% python3 -q
>>> import numpy as np
>>> np.set_printoptions(precision=2, suppress=True, linewidth=140)
>>> M = np.array([[2, 0, 0], [0, -1, 0], [0, 0, -2]])
>>> M
array([[ 2,  0,  0],
       [ 0, -1,  0],
       [ 0,  0, -2]])
>>> # 3 groups of indices that never mix
>>> M[:, 0] @ M[:, 2]
np.int64(0)
>>> M @ M.T
array([[4, 0, 0],
       [0, 1, 0],
       [0, 0, 4]])
>>> np.linalg.svd(M, compute_uv=False)
array([2., 2., 1.])
>>> M.T @ M
array([[4, 0, 0],
       [0, 1, 0],
       [0, 0, 4]])
>>> np.linalg.pinv(M)
array([[ 0.5,  0. ,  0. ],
       [ 0. , -1. ,  0. ],
       [ 0. ,  0. , -0.5]])
>>> other = np.linalg.inv(M)
>>> round(np.linalg.cond(M), 2)
np.float64(2.0)
>>> (np.abs(other) > 1e-9).astype(int)
array([[1, 0, 0],
       [0, 1, 0],
       [0, 0, 1]])
>>> round(np.linalg.slogdet(M)[0], 2)
np.float64(1.0)
>>> np.allclose(other, M.T)
False
>>> np.linalg.inv(other)
array([[ 2.,  0.,  0.],
       [-0., -1., -0.],
       [-0., -0., -2.]])
>>> other = np.array([[0, -1], [-2, 1]])
>>> basis = np.kron(other, M)
>>> round(np.linalg.norm(basis, 2), 2), round(np.linalg.norm(other, 2) * np.linalg.norm(M, 2), 2)
(np.float64(4.58), np.float64(4.58))
>>> np.linalg.matrix_rank(basis)
np.int64(6)
>>> basis
array([[ 0,  0,  0, -2,  0,  0],
       [ 0,  0,  0,  0,  1,  0],
       [ 0,  0,  0,  0,  0,  2],
       [-4,  0,  0,  2,  0,  0],
       [ 0,  2,  0,  0, -1,  0],
       [ 0,  0,  4,  0,  0, -2]])
>>> basis.shape
(6, 6)
>>> x0 = np.array([0, 2, 0])
>>> np.sign((M @ x0).round(6))
array([ 0, -1,  0])
>>> (M @ x0).argmax()
np.int64(0)
>>> M @ np.eye(3)[0]
array([2., 0., 0.])
>>> rng = np.random.default_rng(81078)
>>> X = np.eye(3, dtype=int)[rng.permutation(3)]
>>> X
array([[0, 1, 0],
       [1, 0, 0],
       [0, 0, 1]])
>>> # orthonormal columns
>>> left, sig, Vh = np.linalg.svd(X, full_matrices=False)
>>> Vh @ Vh.T
array([[1., 0., 0.],
       [0., 1., 0.],
       [0., 0., 1.]])
>>> sig
array([1., 1., 1.])
>>> left.T @ X @ Vh.T
array([[1., 0., 0.],
       [0., 1., 0.],
       [0., 0., 1.]])
>>> left.shape, sig.shape, Vh.shape
((3, 3), (3,), (3, 3))
>>> sig / sig[0]
array([1., 1., 1.])
>>> np.allclose(left * sig @ Vh, X)
True
>>> (sig > 1e-8).sum()
np.int64(3)
>>> ev, vecs = np.linalg.eigh(X)
>>> x0 = np.array([2, 2, 0])
>>> x0 @ X @ x0
np.int64(8)
>>> np.abs(X).sum(axis=1).max(), np.abs(ev).max()
(np.int64(1), np.float64(1.0))
>>> vecs * np.maximum(ev, 0) @ vecs.T
array([[0.5, 0.5, 0. ],
       [0.5, 0.5, 0. ],
       [0. , 0. , 1. ]])
>>> np.round(vecs * np.abs(ev) @ vecs.T, 2) + 0
array([[1., 0., 0.],
       [0., 1., 0.],
       [0., 0., 1.]])
>>> round(np.linalg.eigvalsh(X).min(), 2)
np.float64(-1.0)
>>> [round(float(np.linalg.det(X[:i, :i])), 2) + 0 for i in range(1, 4)]
[0.0, -1.0, -1.0]
>>> other = X / np.sqrt((X ** 2).mean(axis=1, keepdims=True))
>>> X - X.mean(axis=1, keepdims=True)
array([[-0.33,  0.67, -0.33],
       [ 0.67, -0.33, -0.33],
       [-0.33, -0.33,  0.67]])
>>> other[0]
array([0.  , 1.73, 0.  ])
>>> feats = np.load("test5.npy")
>>> feats
array([[ 0, -1,  0],
       [ 1,  0,  1],
       [ 0, -1,  0]])
>>> # column 2 repeats column 0
>>> other = np.array([[0, -2], [0, 3]])
>>> basis = np.kron(other, feats)
>>> round(float(np.linalg.norm(basis, 2)), 2), np.round(np.linalg.norm(other, 2) * np.linalg.norm(feats, 2), 2)
(5.1, np.float64(5.1))
>>> np.allclose(feats[:-1].T @ np.linalg.lstsq(feats[:-1].T, feats[-1])[0], feats[-1])
True
>>> feats @ np.linalg.pinv(feats) @ feats
array([[ 0., -1.,  0.],
       [ 1.,  0.,  1.],
       [ 0., -1.,  0.]])
>>> f, r1 = feats[2], feats[1]
>>> f @ r1
np.int64(0)
>>> f @ f
np.int64(1)
>>> pr = (f @ r1) / (f @ f) * f
>>> r1 - pr
array([1., 0., 1.])
>>> round(float(np.linalg.norm(f + r1) ** 2 + np.linalg.norm(f - r1) ** 2), 2)
6.0
>>> np.outer(f, r1)
array([[ 0,  0,  0],
       [-1,  0, -1],
       [ 0,  0,  0]])
>>> pr
array([ 0., -0.,  0.])
>>> round(float(np.linalg.eigvalsh(M).min()), 2)
-2.0
>>> [round(float(np.linalg.det(M[:i, :i])), 2) + 0 for i in range(1, 4)]
[2.0, -2.0, 4.0]
>>> np.all(np.linalg.eigvalsh(M) > 0)
np.False_
